$ python -q
>>> import numpy as np
>>> np.set_printoptions(precision=2, suppress=True, linewidth=160)
>>> A = np.loadtxt("data.csv", delimiter=",")
>>> print(A)
[[0. 2. 0. 1. 0. 3. 2. 3. 3. 3.]
 [1. 2. 2. 1. 2. 3. 1. 1. 3. 2.]
 [3. 1. 2. 0. 0. 0. 0. 2. 0. 0.]
 [2. 0. 1. 1. 0. 2. 2. 2. 1. 3.]
 [3. 3. 1. 0. 2. 1. 0. 0. 1. 2.]
 [1. 2. 3. 2. 0. 2. 3. 2. 1. 0.]
 [0. 1. 0. 2. 0. 0. 2. 2. 1. 0.]
 [1. 0. 3. 0. 1. 2. 3. 0. 1. 2.]
 [3. 2. 3. 1. 3. 2. 0. 3. 0. 1.]
 [0. 1. 1. 1. 2. 2. 3. 1. 0. 1.]]
>>> q, r_ = np.linalg.qr(A)
>>> print(np.round(q @ r_, 2) + 0)
[[0. 2. 0. 1. 0. 3. 2. 3. 3. 3.]
 [1. 2. 2. 1. 2. 3. 1. 1. 3. 2.]
 [3. 1. 2. 0. 0. 0. 0. 2. 0. 0.]
 [2. 0. 1. 1. 0. 2. 2. 2. 1. 3.]
 [3. 3. 1. 0. 2. 1. 0. 0. 1. 2.]
 [1. 2. 3. 2. 0. 2. 3. 2. 1. 0.]
 [0. 1. 0. 2. 0. 0. 2. 2. 1. 0.]
 [1. 0. 3. 0. 1. 2. 3. 0. 1. 2.]
 [3. 2. 3. 1. 3. 2. 0. 3. 0. 1.]
 [0. 1. 1. 1. 2. 2. 3. 1. 0. 1.]]
>>> print(np.allclose(r_.T @ r_, A.T @ A))
True
>>> print(np.abs(np.diag(r_)))
[5.83 3.71 3.72 2.32 2.84 3.09 2.71 2.21 1.75 0.69]
>>> print(np.round(q.T @ q, 2) + 0)
[[1. 0. 0. 0. 0. 0. 0. 0. 0. 0.]
 [0. 1. 0. 0. 0. 0. 0. 0. 0. 0.]
 [0. 0. 1. 0. 0. 0. 0. 0. 0. 0.]
 [0. 0. 0. 1. 0. 0. 0. 0. 0. 0.]
 [0. 0. 0. 0. 1. 0. 0. 0. 0. 0.]
 [0. 0. 0. 0. 0. 1. 0. 0. 0. 0.]
 [0. 0. 0. 0. 0. 0. 1. 0. 0. 0.]
 [0. 0. 0. 0. 0. 0. 0. 1. 0. 0.]
 [0. 0. 0. 0. 0. 0. 0. 0. 1. 0.]
 [0. 0. 0. 0. 0. 0. 0. 0. 0. 1.]]
>>> W0 = np.loadtxt("mat.csv", delimiter=",")
>>> print(W0)
[[4. 4. 5. 1. 1. 3. 5.]
 [4. 2. 3. 4. 4. 2. 2.]
 [5. 3. 2. 6. 2. 6. 2.]
 [1. 4. 6. 4. 2. 6. 3.]
 [1. 4. 2. 2. 2. 0. 2.]
 [3. 2. 6. 6. 0. 0. 5.]
 [5. 2. 2. 3. 2. 5. 6.]]
>>> A2 = np.array([[-2, 0], [-2, 3], [-3, -2], [-1, 2], [2, 2], [2, 3], [-3, 1]])
>>> print(np.vstack([W0, A2.T]).shape)
(9, 7)
>>> print(np.einsum("ij,ij->i", W0, W0))
[ 93.  69. 118. 118.  33. 110. 107.]
>>> print(np.einsum("ik,kj->ji", W0, A2))
[[-39. -19. -18. -25. -20. -49. -27.]
 [ 20.  24.  41.  33.  18.  11.  33.]]
>>> theta = np.radians(15)
>>> r_ = np.eye(7)
>>> r_[4, 4] = r_[0, 0] = np.cos(theta)
>>> r_[4, 0], r_[0, 4] = -np.sin(theta), np.sin(theta)
>>> print(r_)
[[ 0.97  0.    0.    0.    0.26  0.    0.  ]
 [ 0.    1.    0.    0.    0.    0.    0.  ]
 [ 0.    0.    1.    0.    0.    0.    0.  ]
 [ 0.    0.    0.    1.    0.    0.    0.  ]
 [-0.26  0.    0.    0.    0.97  0.    0.  ]
 [ 0.    0.    0.    0.    0.    1.    0.  ]
 [ 0.    0.    0.    0.    0.    0.    1.  ]]
>>> A2 = W0 @ r_.T
>>> print(np.abs(A2 - W0).max(axis=0))
[0.9  0.   0.   0.   1.36 0.   0.  ]
>>> print(round(np.linalg.det(r_), 2), np.round(np.trace(r_), 2))
1.0 6.93
>>> evals, V = np.linalg.eigh(W0)
>>> x0 = np.array([3, 1, 2, 2, 3, 0, 2])
>>> print(np.abs(W0).sum(axis=1).max(), round(float(np.abs(evals).max()), 2))
26.0 23.14
>>> print(x0 @ W0 @ x0)
498.0
>>> print(np.linalg.svd(W0, compute_uv=False))
[23.14  6.46  4.98  4.9   3.8   2.15  1.76]
>>> print(np.unravel_index(np.abs(W0).argmax(), W0.shape))
(np.int64(2), np.int64(3))
>>> rng = np.random.default_rng(7835)
>>> labels = rng.permutation(7)
>>> A2 = W0[:, labels] * rng.choice([-1, 1], 7)
>>> print(A2)
[[ 5. -3.  5.  1.  4. -4. -1.]
 [ 3. -2.  2.  4.  2. -4. -4.]
 [ 2. -6.  2.  6.  3. -5. -2.]
 [ 6. -6.  3.  4.  4. -1. -2.]
 [ 2. -0.  2.  2.  4. -1. -2.]
 [ 6. -0.  5.  6.  2. -3. -0.]
 [ 2. -5.  6.  3.  2. -5. -2.]]
>>> U, _, vt = np.linalg.svd(W0.T @ A2)
>>> print(np.round(np.linalg.lstsq(W0, A2)[0], 2) + 0)
[[ 0.  0.  0.  0.  0. -1.  0.]
 [ 0.  0.  0.  0.  1.  0.  0.]
 [ 1.  0.  0.  0.  0.  0.  0.]
 [ 0.  0.  0.  1.  0.  0.  0.]
 [ 0.  0.  0.  0.  0.  0. -1.]
 [ 0. -1.  0.  0.  0.  0.  0.]
 [ 0.  0.  1.  0.  0.  0.  0.]]
>>> A2 = np.array([[4, 3, 4, -3, -5, 5, 4, -3],
...     [5, -5, 5, 4, -5, -1, -2, -2],
...     [-3, -2, -1, -2, 4, -4, -1, 1],
...     [-1, -2, 3, -5, -1, -2, -3, 5],
...     [1, -4, 0, -4, 1, 2, -4, 1],
...     [0, -2, 4, -3, 0, 4, 2, 4],
...     [-2, -3, 2, -5, 4, 0, -2, 1],
...     [-5, 1, -1, -3, 1, -4, 2, 5]])
>>> feats = A2 + A2.T
>>> print(feats)
[[  8   8   1  -4  -4   5   2  -8]
 [  8 -10   3   2  -9  -3  -5  -1]
 [  1   3  -2   1   4   0   1   0]
 [ -4   2   1 -10  -5  -5  -8   2]
 [ -4  -9   4  -5   2   2   0   2]
 [  5  -3   0  -5   2   8   2   0]
 [  2  -5   1  -8   0   2  -4   3]
 [ -8  -1   0   2   2   0   3  10]]
>>> print(feats.sum(axis=0))
[  8 -15   8 -27  -8   9  -9   8]
>>> print(round(float(np.linalg.norm(feats)), 2))
37.47
>>> print(np.linalg.svd(feats, compute_uv=False))
[21.23 20.45 15.35 15.06  6.14  5.74  1.35  0.23]
>>> print(np.count_nonzero(feats))
56
>>> print(np.diff(feats, axis=0))
[[  0 -18   2   6  -5  -8  -7   7]
 [ -7  13  -5  -1  13   3   6   1]
 [ -5  -1   3 -11  -9  -5  -9   2]
 [  0 -11   3   5   7   7   8   0]
 [  9   6  -4   0   0   6   2  -2]
 [ -3  -2   1  -3  -2  -6  -6   3]
 [-10   4  -1  10   2  -2   7   7]]
>>> print(feats.shape)
(8, 8)
>>> print(np.unravel_index(np.abs(feats).argmax(), feats.shape))
(np.int64(1), np.int64(1))
>>> print(np.linalg.matrix_rank(feats))
8
>>> print(np.all(np.linalg.eigvalsh(feats) > 0))
False
>>> m1 = np.loadtxt("out12.csv", delimiter=",")
>>> print(m1)
[[-1.8  -0.5   0.9  -0.88  0.6  -0.5  -1.2   0.3 ]
 [-1.5  -1.4  -1.5   1.48 -1.3   0.4   1.6   0.8 ]
 [-0.5  -1.1   0.   -0.04  0.3  -0.8   0.3  -1.1 ]
 [ 0.7  -0.6  -0.1   0.1   0.    0.   -0.1  -1.8 ]
 [-0.1  -0.4  -0.1   0.12  0.   -1.5   0.2   0.4 ]
 [ 1.1  -0.7   0.3  -0.29  0.3   0.7  -0.8   1.  ]
 [ 0.9  -1.2   0.1  -0.08  1.4   0.9   0.    0.8 ]
 [-0.6  -1.1   1.1  -1.1   0.   -1.    0.2  -0.1 ]
 [ 0.1  -0.2  -1.    0.97 -0.4  -0.1  -0.3   0.1 ]
 [-0.1   0.4   0.4  -0.39  2.6  -0.1  -0.4  -0.9 ]
 [-0.3   0.2  -0.2   0.19 -1.4  -0.8  -0.6  -0.4 ]
 [-0.5  -0.6  -0.6   0.59  0.   -0.6   0.6  -1.6 ]
 [ 0.4   2.    1.1  -1.11 -1.8   0.7   0.9  -1.  ]
 [ 0.   -1.1  -1.4   1.39 -0.1   0.2  -0.7  -1.1 ]
 [ 1.    1.3   0.3  -0.29 -2.2   1.7   0.1  -0.4 ]
 [-0.6  -0.3  -1.3   1.26 -0.3   1.1  -2.7   1.8 ]
 [-1.7   0.6   0.   -0.01 -0.3   0.2   0.1  -0.5 ]
 [ 0.9   1.5  -0.1   0.06  0.    0.    0.3   0.5 ]
 [ 0.8  -0.5   1.2  -1.22  0.2   1.4   0.9  -0.3 ]
 [-0.1   0.6   0.4  -0.42  1.2   0.1  -0.3  -2.1 ]
 [ 0.7  -0.4  -1.5   1.48 -1.6   0.5   0.6  -0.4 ]
 [-0.7   0.6  -1.5   1.52 -0.6   0.6   0.    1.8 ]
 [ 1.5   0.4  -0.8   0.81  0.6   0.4   0.4  -0.2 ]
 [-0.1   0.5   0.4  -0.39  0.3  -0.9  -1.9   0.8 ]
 [-1.3  -0.2  -0.5   0.51  0.2  -0.1  -1.3  -0.4 ]
 [-0.5   1.8   0.1  -0.1   0.3   0.2  -1.   -1.2 ]
 [ 0.5   0.3  -0.4   0.45 -1.1  -1.6   0.9   0.3 ]
 [-0.5  -0.1  -0.1   0.11 -1.1  -0.5   1.1  -0.2 ]
 [ 1.   -0.3  -0.3   0.28  0.   -0.9  -0.3   0.1 ]
 [ 1.1   0.2  -0.1   0.05 -0.5   0.3  -1.5  -1.3 ]
 [ 0.4   1.6  -1.3   1.3  -0.5   1.8   0.6   1.1 ]
 [ 1.2   1.3   1.6  -1.59  0.3  -1.3   1.4  -0.1 ]
 [ 0.4  -1.   -0.6   0.62  1.   -0.9   1.2  -1.1 ]
 [ 0.8   0.8  -1.3   1.29  2.   -1.3  -0.4  -0.6 ]
 [-2.4   0.3  -1.5   1.47 -1.1   0.3   1.7   1.  ]
 [ 0.4  -0.7   0.6  -0.62 -0.6  -0.2  -0.7   0.3 ]
 [-0.5   0.   -1.2   1.21 -2.8   0.9  -0.3   0.  ]
 [ 0.5  -0.6   0.1  -0.11 -0.7  -1.2  -1.5   1.3 ]
 [ 0.6   0.5  -0.6   0.62 -0.5   0.5  -0.1  -0.4 ]
 [ 0.4   0.1   0.3  -0.3  -1.    1.4  -0.3  -0.9 ]
 [-1.2   0.1  -0.1   0.07  0.6  -1.5  -1.3   0.4 ]
 [ 0.2  -0.8  -1.1   1.09  1.6  -1.2  -0.7  -2.1 ]
 [ 0.2  -1.2  -0.7   0.69 -0.5   0.2  -0.6  -0.5 ]
 [-0.4   0.4  -0.7   0.68 -0.8   0.8  -0.5  -2.8 ]
 [-0.1  -0.7   1.4  -1.38  0.2  -1.7   0.    1.2 ]
 [-1.1   0.3   0.7  -0.71  1.3   0.9   0.4  -0.2 ]
 [-0.4   1.4   0.8  -0.79  1.7  -0.5   1.4  -0.2 ]]
>>> Xs = (m1 - m1.mean(axis=0)) / m1.std(axis=0)
>>> print(np.argwhere(np.abs(Xs) > 2))
[[ 0  0]
 [ 9  4]
 [12  1]
 [15  6]
 [15  7]
 [21  7]
 [25  1]
 [30  5]
 [31  2]
 [31  3]
 [34  0]
 [36  4]
 [43  7]]
>>> print(Xs.std(axis=0))
[1. 1. 1. 1. 1. 1. 1. 1.]
>>> coef = np.linalg.lstsq(np.delete(Xs, 3, axis=1), Xs[:, 3])[0]
>>> print(np.abs(coef).argmax())
2
>>> print(np.round(1 - np.var(Xs[:, 3] - np.delete(Xs, 3, axis=1) @ coef), 2))
1.0
>>> print(round(np.linalg.norm(m1, 2) / np.linalg.norm(m1), 2))
0.51
>>> print(np.argsort(-np.linalg.norm(m1, axis=0).round(6), kind="stable")[:3])
[4 7 6]
>>> print([round(float(x), 2) for x in np.linalg.svd(m1, compute_uv=False)[:3]])
[9.21, 7.59, 7.19]
>>> print(np.linalg.cond(m1) > 100)
True
>>> A2 = np.c_[m1[:, :5] @ np.array([[1, 0, 0, 3, 2],
...     [0, 1, 1, 3, 2],
...     [1, 0, 0, 1, 1],
...     [0, 2, 3, 1, 2],
...     [0, 2, 3, 1, 0]]), np.array([3, 7, 4, 1, 8, 7, 4, 6, 9, 5, 1, 3, 4, 0, 3, 0, 2, 6, 4, 9, 4, 2, 7, 0, 2, 4, 8, 3, 8, 3, 5, 4, 1, 4, 4, 2, 6, 6, 7, 7, 9, 3, 4, 7, 8, 1, 9])]
>>> print(A2)
[[ -0.9   -1.06  -1.34  -6.28  -5.46   3.  ]
 [ -3.    -1.04  -0.86 -10.02  -4.34   7.  ]
 [ -0.5   -0.58  -0.32  -4.54  -3.28   4.  ]
 [  0.6   -0.4   -0.3    0.3    0.3    1.  ]
 [ -0.2   -0.16  -0.04  -1.48  -0.86   8.  ]
 [  1.4   -0.68  -0.67   1.51   0.52   7.  ]
 [  1.     1.44   2.76   0.52  -0.66   4.  ]
 [  0.5   -3.3   -4.4   -5.1   -4.5    6.  ]
 [ -0.9    0.94   1.51  -0.73   0.74   9.  ]
 [  0.3    4.82   7.03   3.51   0.22   5.  ]
 [ -0.5   -2.22  -3.43  -1.71  -0.02   1.  ]
 [ -1.1    0.58   1.17  -3.31  -1.62   3.  ]
 [  1.5   -3.82  -6.73   5.39   3.68   4.  ]
 [ -1.4    1.48   2.77  -3.41  -0.82   0.  ]
 [  1.3   -3.68  -6.17   4.71   4.32   3.  ]
 [ -1.9    1.62   2.58  -3.04  -0.58   0.  ]
 [ -1.7   -0.02  -0.33  -3.61  -2.22   2.  ]
 [  0.8    1.62   1.68   7.16   4.82   6.  ]
 [  2.    -2.54  -3.56   1.08  -0.64   4.  ]
 [  0.3    2.16   2.94   2.68   0.56   9.  ]
 [ -0.8   -0.64  -0.76  -0.72   2.06   4.  ]
 [ -2.2    2.44   3.36  -0.88   1.34   2.  ]
 [  0.7    3.22   4.63   6.31   4.62   7.  ]
 [  0.3    0.32   0.23   1.51   0.42   0.  ]
 [ -1.8    1.22   1.93  -4.29  -2.48   2.  ]
 [ -0.4    2.2    2.4    4.2    2.5    4.  ]
 [  0.1   -1.    -1.65   1.35   2.1    8.  ]
 [ -0.6   -2.08  -3.07  -2.89  -1.08   3.  ]
 [  0.7    0.26   0.54   2.08   1.66   8.  ]
 [  1.    -0.7   -1.15   3.35   2.6    3.  ]
 [ -0.9    3.2    4.     5.5    5.3    5.  ]
 [  2.8   -1.28  -2.57   7.81   3.42   4.  ]
 [ -0.2    2.24   3.86  -0.78  -0.56   1.  ]
 [ -0.5    7.38  10.67   6.79   4.48   4.  ]
 [ -3.9    1.04   1.41  -7.43  -2.76   4.  ]
 [  1.    -3.14  -4.36  -1.52  -1.24   2.  ]
 [ -1.7   -3.18  -4.77  -4.29   0.22   6.  ]
 [  0.6   -2.22  -3.03  -1.01  -0.32   6.  ]
 [  0.     0.74   0.86   2.82   2.84   7.  ]
 [  0.7   -2.5   -3.8    0.5    0.7    7.  ]
 [ -1.3    1.44   2.11  -2.73  -2.16   9.  ]
 [ -0.9    4.58   7.27  -0.21  -0.12   3.  ]
 [ -0.5   -0.82  -0.63  -3.51  -1.32   4.  ]
 [ -1.1    0.16   0.04  -0.82   0.66   7.  ]
 [  1.3   -3.06  -4.24  -2.18  -2.96   8.  ]
 [ -0.4    1.48   2.07  -1.11  -2.32   1.  ]
 [  0.4    3.22   4.13   4.71   1.22   9.  ]]
>>> print(np.linalg.matrix_rank(np.c_[m1, A2]))
9
